$ ipython --no-banner

In [1]: import numpy as np

In [2]: import numpy.linalg as la

In [3]: np.set_printoptions(precision=2, suppress=True, linewidth=160, floatmode="fixed")

In [4]: def rnd(a):
   ...:     return np.round(a, 2) + 0
   ...: 

In [5]: F = np.load("out5.npy")

In [6]: rnd(F)
Out[6]: 
array([[0.33, 0.00, 0.00, 0.00, 0.00, 0.33, 0.00, 0.33],
       [0.00, 0.40, 0.00, 0.00, 0.20, 0.20, 0.00, 0.20],
       [0.20, 0.20, 0.20, 0.00, 0.00, 0.00, 0.20, 0.20],
       [0.00, 0.00, 0.00, 0.50, 0.00, 0.00, 0.50, 0.00],
       [0.00, 0.00, 0.00, 0.25, 0.50, 0.00, 0.25, 0.00],
       [0.00, 0.00, 0.00, 0.00, 0.33, 0.33, 0.33, 0.00],
       [0.50, 0.00, 0.00, 0.00, 0.00, 0.00, 0.50, 0.00],
       [0.00, 0.20, 0.00, 0.00, 0.20, 0.20, 0.20, 0.20]])

In [7]: vec = np.array([3, 1, 3, 3, 0, 1, 1, 2])

In [8]: h1 = np.maximum(F @ vec, 0)

In [9]: rnd(h1)
Out[9]: array([2.00, 1.00, 2.00, 2.00, 1.00, 0.67, 2.00, 1.00])

In [10]: rnd(F.T @ h1)
Out[10]: array([2.07, 1.00, 0.40, 1.25, 1.12, 1.29, 3.07, 1.47])

In [11]: rnd(np.maximum(F @ vec, 0) - np.maximum(-F @ vec, 0))
Out[11]: array([2.00, 1.00, 2.00, 2.00, 1.00, 0.67, 2.00, 1.00])

In [12]: rnd(F * (h1 > 1e-9)[:, None])
Out[12]: 
array([[0.33, 0.00, 0.00, 0.00, 0.00, 0.33, 0.00, 0.33],
       [0.00, 0.40, 0.00, 0.00, 0.20, 0.20, 0.00, 0.20],
       [0.20, 0.20, 0.20, 0.00, 0.00, 0.00, 0.20, 0.20],
       [0.00, 0.00, 0.00, 0.50, 0.00, 0.00, 0.50, 0.00],
       [0.00, 0.00, 0.00, 0.25, 0.50, 0.00, 0.25, 0.00],
       [0.00, 0.00, 0.00, 0.00, 0.33, 0.33, 0.33, 0.00],
       [0.50, 0.00, 0.00, 0.00, 0.00, 0.00, 0.50, 0.00],
       [0.00, 0.20, 0.00, 0.00, 0.20, 0.20, 0.20, 0.20]])

In [13]: blk = np.stack([F, 2 * F, F[::-1]])

In [14]: la.matrix_rank(blk)
Out[14]: array([8, 8, 8])

In [15]: blk.shape
Out[15]: (3, 8, 8)

In [16]: Q, Rm = la.qr(F)

In [17]: np.allclose(Rm.T @ Rm, F.T @ F)
Out[17]: True

In [18]: rnd(Q @ Rm)
Out[18]: 
array([[0.33, 0.00, 0.00, 0.00, 0.00, 0.33, 0.00, 0.33],
       [0.00, 0.40, 0.00, 0.00, 0.20, 0.20, 0.00, 0.20],
       [0.20, 0.20, 0.20, 0.00, 0.00, 0.00, 0.20, 0.20],
       [0.00, 0.00, 0.00, 0.50, 0.00, 0.00, 0.50, 0.00],
       [0.00, 0.00, 0.00, 0.25, 0.50, 0.00, 0.25, 0.00],
       [0.00, 0.00, 0.00, 0.00, 0.33, 0.33, 0.33, 0.00],
       [0.50, 0.00, 0.00, 0.00, 0.00, 0.00, 0.50, 0.00],
       [0.00, 0.20, 0.00, 0.00, 0.20, 0.20, 0.20, 0.20]])
